% ipython --no-banner

In [1]: import numpy as np

In [2]: from numpy import linalg as LA

In [3]: np.set_printoptions(suppress=True, linewidth=160)

In [4]: rnd = lambda a: np.round(a, 2) + 0

In [5]: r0 = np.array([-1, 1, -1, 2]) + 0.5

In [6]: mat = np.outer(r0, r0) / (r0 @ r0)

In [7]: print(rnd(mat))
[[ 0.03 -0.08  0.03 -0.14]
 [-0.08  0.25 -0.08  0.42]
 [ 0.03 -0.08  0.03 -0.14]
 [-0.14  0.42 -0.14  0.69]]

In [8]: print(rnd(LA.det(2 * mat)), rnd(LA.det(mat)))
0.0 0.0

In [9]: print(rnd(LA.det(mat[::-1])))
0.0

In [10]: print(rnd(LA.det(mat.T)))
0.0

In [11]: print(rnd(np.poly(mat)))
[ 1. -1.  0.  0.  0.]

In [12]: print(rnd(LA.eigvals(mat).sum().real))
1.0

In [13]: m1 = np.array([[0.93, -2.01, -1.72],
    ...:     [0.21, -0.55, -0.65],
    ...:     [0.37, -0.2, -0.25],
    ...:     [0.56, -0.97, -0.09],
    ...:     [0.11, -1.24, -1.19],
    ...:     [0.13, -0.08, -0.06],
    ...:     [0.19, -1.19, -0.84],
    ...:     [0.09, 0.34, -0.09],
    ...:     [0.13, -0.48, -0.32],
    ...:     [0.58, -1.18, -0.39],
    ...:     [1.39, -2.64, -2.57],
    ...:     [0.24, -1.38, -0.21],
    ...:     [0.05, -0.18, -0.65],
    ...:     [1.86, -2.83, -2.52],
    ...:     [0.06, 0.25, -0.12],
    ...:     [1.56, -2.92, -2.44],
    ...:     [0.31, -0.9, -0.85]])

In [14]: lab = m1[:, 1] > np.median(m1[:, 1])

In [15]: r0 = m1[lab].mean(axis=0) - m1[~lab].mean(axis=0)

In [16]: print(rnd(r0))
[-0.66  1.59  0.96]

In [17]: E = np.load("m.npy")

In [18]: print(E)
[[1 2 0]
 [2 1 2]
 [0 2 1]]

In [19]: # equal to its transpose

In [20]: hat = np.triu(np.array([[2, 6, 9], [-7, -5, -1], [4, -7, 8]]), 1) + np.eye(3)

In [21]: other = hat @ E @ LA.inv(hat)

In [22]: print(rnd(np.poly(other)))
[ 1. -3. -5.  7.]

In [23]: print(rnd(LA.det(other)))
-7.0

In [24]: print(np.trace(other), np.trace(E))
3.0 3

In [25]: print(LA.matrix_rank(other))
3

In [26]: print([round(float(LA.det(E[:i, :i])), 2) + 0 for i in range(1, 4)])
[1.0, -3.0, -7.0]

In [27]: print(rnd(LA.eigvalsh(E).min()))
-1.83

In [28]: cov = E.T @ E

In [29]: print(rnd(LA.svd(E, compute_uv=False) ** 2))
[14.66  3.34  1.  ]

In [30]: print((E @ E.T).shape)
(3, 3)

In [31]: print(LA.matrix_rank(cov))
3

In [32]: print(cov)
[[5 4 4]
 [4 9 4]
 [4 4 5]]

In [33]: data = np.loadtxt("block1.csv", delimiter=",")

In [34]: print(data)
[[ 0.  -0.9 -0.9]
 [-1.2 -0.6  3. ]
 [-0.9 -1.1  0. ]
 [ 0.2  0.5  2.7]]

In [35]: t = np.radians(135)

In [36]: r_ = np.eye(3)

In [37]: r_[1, 1] = r_[0, 0] = np.cos(t)

In [38]: r_[1, 0], r_[0, 1] = -np.sin(t), np.sin(t)

In [39]: print(rnd(r_))
[[-0.71  0.71  0.  ]
 [-0.71 -0.71  0.  ]
 [ 0.    0.    1.  ]]

In [40]: other = data @ r_.T

In [41]: print(rnd(LA.svd(data, compute_uv=False)), rnd(LA.svd(other, compute_uv=False)))
[4.21 2.02 0.5 ] [4.21 2.02 0.5 ]

In [42]: print(rnd(other))
[[-0.64  0.64 -0.9 ]
 [ 0.42  1.27  3.  ]
 [-0.14  1.41  0.  ]
 [ 0.21 -0.49  2.7 ]]
